$ python3 -q
>>> import numpy as np
>>> np.set_printoptions(precision=3, suppress=True, linewidth=100)
>>> W0 = np.load("x.npy")
>>> print(W0)
[[ 2  1  3 -4  3  5 -2  4  1 -3 -1]
 [ 0 -1  5 -5  1  1 -2  0 -2 -2 -3]
 [ 3  1  0  1  1 -1 -2  2  2 -4  0]
 [ 2 -4  1  0  1 -2  0 -3 -1  0 -3]
 [ 3  3  2  4  1  0  0  1  2 -1  2]
 [-3  1  5 -1  2  2  0 -1 -1  2 -2]
 [-1 -1  3  0  1 -1  1 -1 -1  1 -5]
 [ 2 -2  0 -3 -1  1 -1  1 -1 -2 -3]
 [ 2 -2  2 -3  1 -1  0  0  0  0 -3]
 [ 0 -2  1  2  3 -4  0 -3  0  2 -2]
 [-2  0  2 -1  0 -5 -5  0  2  3 -1]
 [ 2  2  4 -1  1  0  0  3  2 -3 -3]
 [ 1  2  0 -2 -2 -1 -2  2  1 -2  1]
 [ 1  5  2  1  2  3 -4  4  1 -2  1]
 [ 1 -1  3  0  3 -2  2  2  4  2  1]
 [ 1  3  5  0 -1 -3  0  0  0  0  0]
 [ 3  0  3 -3 -1 -4 -2  0  2  0 -3]
 [ 0  0  0  0  0  0  0  0  0  0  0]
 [ 3  0  0 -2 -2  1 -2  2 -2 -3 -1]
 [-3  0  3 -1  1 -2 -2  0  2  5  0]
 [ 1  0  2  5  2 -6 -1 -4  0  3 -1]
 [-1 -2  2 -1  1 -4  1  0  2  4  0]
 [ 2 -1  2  3  5 -2  1 -1  2  0 -1]
 [ 2 -2  0 -6 -4 -2 -3  4  1 -2 -2]
 [-1 -2 -1  0 -2 -3 -2  1  1  2 -3]
 [-2  2  2 -2  2  2 -2  1  0  1  1]
 [ 0  6  4 -3  1 -1 -4  3  1  0  4]
 [ 1 -4  0 -4 -2 -1 -1  2  0  0 -3]
 [-1  4  3  1  1  0 -3  0  0  2  2]
 [-2  2  4 -5  1 -3 -3  3  3  3  2]
 [ 2  1  2  2  3 -1  0  1  3  0 -2]
 [ 2  1  2  3  2  0  1  0  3  0  0]
 [-1  4  2 -4  0  1 -4  3  1 -1  2]]
>>> cen = (W0 - W0.mean(axis=0)) / W0.std(axis=0)
>>> print(cen.std(axis=0))
[1. 1. 1. 1. 1. 1. 1. 1. 1. 1. 1.]
>>> c = np.linalg.lstsq(np.delete(cen, 6, axis=1), cen[:, 6])[0]
>>> print(np.abs(c).argmax())
1
>>> print(np.round(1 - np.var(cen[:, 6] - np.delete(cen, 6, axis=1) @ c), 3))
0.684
>>> print(c)
[ 0.149 -1.067  0.622  0.695 -0.247  0.451 -0.103  0.237 -0.049  0.243]
>>> feats = np.load("m.npy")
>>> print(feats)
[[ 2.  1.  0.  2.  1.  0.  0.  0.  0.]
 [ 1.  1. -2.  0.  1.  0.  0.  0.  0.]
 [ 0. -1.  0.  2. -1.  0.  0.  0.  0.]
 [ 1. -2.  1. -1. -1.  0.  0.  0.  0.]
 [ 1. -2. -2.  0.  1.  0.  0.  0.  0.]
 [ 0.  0.  0.  0.  0.  1. -3. -2.  2.]
 [ 0.  0.  0.  0.  0.  3.  1. -2. -3.]
 [ 0.  0.  0.  0.  0.  3.  2.  3.  3.]
 [ 0.  0.  0.  0.  0.  2.  3.  3.  2.]]
>>> O, V = np.linalg.qr(feats[:, :5])[0], np.linalg.qr(feats[:, 5:])[0]
>>> sv = np.linalg.svd(O.T @ V, compute_uv=False)
>>> print((sv > 0.9).sum())
0
>>> x = np.array([-2, -2, 2, 1, 3, -1, -3, -2, 3, 3, 3])
>>> print(np.einsum("ij,j->i", W0, x))
[-11  -6  -7   5   6  16  -2 -24  -4  27  39 -16 -11   0  28   2   1   0 -31  43  36  31  24 -24
   5  16  18 -13  25  36  11  13   5]
>>> print(W0 @ np.ones(11))
[  9.  -8.   3.  -9.  17.   4.  -4.  -9.  -4.  -3.  -7.   7.  -2.  14.  15.   5.  -5.   0.  -6.
   3.   1.   2.  10. -14. -10.   5.  11. -12.   9.   5.  11.  14.   3.]
>>> print(np.sign((W0 @ x).round(6)))
[-1 -1 -1  1  1  1 -1 -1 -1  1  1 -1 -1  0  1  1  1  0 -1  1  1  1  1 -1  1  1  1 -1  1  1  1  1  1]
>>> print(W0 @ (2 * x))
[-22 -12 -14  10  12  32  -4 -48  -8  54  78 -32 -22   0  56   4   2   0 -62  86  72  62  48 -48
  10  32  36 -26  50  72  22  26  10]
>>> print(round(np.linalg.norm(feats, 2), 3))
7.612
>>> print(feats[3] @ feats[8])
0.0
>>> print(np.round(np.linalg.norm(feats, "nuc"), 3))
29.917
>>> print(np.linalg.norm(feats, axis=0))
[2.646 3.317 3.    3.    2.236 4.796 4.796 5.099 5.099]
>>> F = np.load("data.npy")
>>> print(F)
[[-0.642  1.064  0.    -1.698  1.494  1.141  0.469  0.056  0.248 -0.869]
 [-0.997  1.452  0.    -1.372  1.1    1.363  0.545 -0.716  0.004 -0.373]
 [ 1.132 -1.388  0.    -0.099  0.352 -1.015 -0.381  1.87   0.495 -0.86 ]
 [-1.084  1.3    0.     0.278 -0.514  0.913  0.339 -1.907 -0.529  0.965]
 [-0.614  1.03   0.    -1.71   1.513  1.118  0.46   0.11   0.263 -0.899]
 [ 0.536 -0.938  0.     1.736 -1.555 -1.054 -0.437 -0.25  -0.303  0.972]
 [-0.675  0.662  0.     1.108 -1.223  0.267  0.076 -1.783 -0.611  1.325]
 [ 0.995 -1.451  0.     1.374 -1.102 -1.363 -0.545  0.714 -0.005  0.375]
 [ 0.151 -0.46   0.     1.734 -1.64  -0.698 -0.302 -0.864 -0.461  1.238]
 [ 0.608 -0.566  0.    -1.195  1.291 -0.178 -0.041  1.732  0.61  -1.345]
 [ 0.633 -1.052  0.     1.702 -1.501 -1.133 -0.466 -0.075 -0.253  0.88 ]
 [-1.043  1.496  0.    -1.29   1.01   1.379  0.55  -0.842 -0.04  -0.277]
 [ 0.941 -1.064  0.    -0.652  0.843 -0.661 -0.235  1.918  0.583 -1.156]
 [ 0.256 -0.076  0.    -1.536  1.541  0.257  0.131  1.387  0.568 -1.366]
 [ 0.085  0.154  0.    -1.643  1.606  0.451  0.207  1.181  0.53  -1.33 ]
 [ 0.552 -0.486  0.    -1.261  1.343 -0.105 -0.012  1.685  0.607 -1.358]
 [-1.17   1.594  0.    -0.906  0.61   1.374  0.539 -1.291 -0.208  0.109]
 [-0.545  0.949  0.    -1.733  1.551  1.062  0.44   0.234  0.298 -0.964]
 [-1.075  1.525  0.    -1.222  0.937  1.387  0.551 -0.937 -0.073 -0.202]
 [-0.222  0.551  0.    -1.749  1.639  0.769  0.329  0.759  0.436 -1.2  ]
 [ 0.134  0.089  0.    -1.616  1.591  0.396  0.186  1.243  0.542 -1.343]
 [-0.046  0.325  0.    -1.701  1.633  0.59   0.261  1.01   0.494 -1.285]
 [-1.168  1.46   0.    -0.075 -0.191  1.104  0.419 -1.816 -0.457  0.75 ]
 [-0.703  1.134  0.    -1.666  1.45   1.187  0.485 -0.061  0.213 -0.803]
 [ 1.176 -1.477  0.     0.124  0.146 -1.127 -0.429  1.797  0.446 -0.717]
 [-0.253  0.59   0.    -1.753  1.636  0.798  0.341  0.713  0.424 -1.182]
 [ 1.008 -1.172  0.    -0.495  0.706 -0.773 -0.281  1.925  0.564 -1.081]
 [ 0.441 -0.823  0.     1.754 -1.594 -0.972 -0.406 -0.414 -0.348  1.053]
 [ 1.205 -1.564  0.     0.445 -0.157 -1.258 -0.485  1.64   0.361 -0.49 ]
 [-1.112  1.349  0.     0.181 -0.426  0.969  0.362 -1.889 -0.511  0.909]
 [-1.077  1.527  0.    -1.215  0.93   1.387  0.551 -0.946 -0.077 -0.195]
 [-0.909  1.014  0.     0.719 -0.9    0.609  0.214 -1.909 -0.59   1.186]
 [ 1.056 -1.508  0.     1.262 -0.98  -1.383 -0.55   0.882  0.054  0.246]
 [ 0.116 -0.415  0.     1.725 -1.639 -0.662 -0.289 -0.913 -0.472  1.255]
 [ 1.184 -1.598  0.     0.824 -0.528 -1.36  -0.532  1.365  0.238 -0.182]]
>>> th = np.radians(60)
>>> r_ = np.eye(10)
>>> r_[7, 7] = r_[8, 8] = np.cos(th)
>>> r_[7, 8], r_[8, 7] = -np.sin(th), np.sin(th)
>>> print(r_)
[[ 1.     0.     0.     0.     0.     0.     0.     0.     0.     0.   ]
 [ 0.     1.     0.     0.     0.     0.     0.     0.     0.     0.   ]
 [ 0.     0.     1.     0.     0.     0.     0.     0.     0.     0.   ]
 [ 0.     0.     0.     1.     0.     0.     0.     0.     0.     0.   ]
 [ 0.     0.     0.     0.     1.     0.     0.     0.     0.     0.   ]
 [ 0.     0.     0.     0.     0.     1.     0.     0.     0.     0.   ]
 [ 0.     0.     0.     0.     0.     0.     1.     0.     0.     0.   ]
 [ 0.     0.     0.     0.     0.     0.     0.     0.5   -0.866  0.   ]
 [ 0.     0.     0.     0.     0.     0.     0.     0.866  0.5    0.   ]
 [ 0.     0.     0.     0.     0.     0.     0.     0.     0.     1.   ]]
>>> out = F @ r_.T
>>> print(np.allclose(np.linalg.norm(F, axis=1), np.linalg.norm(out, axis=1)))
True
>>> print(np.allclose(F @ F.T, out @ out.T))
True
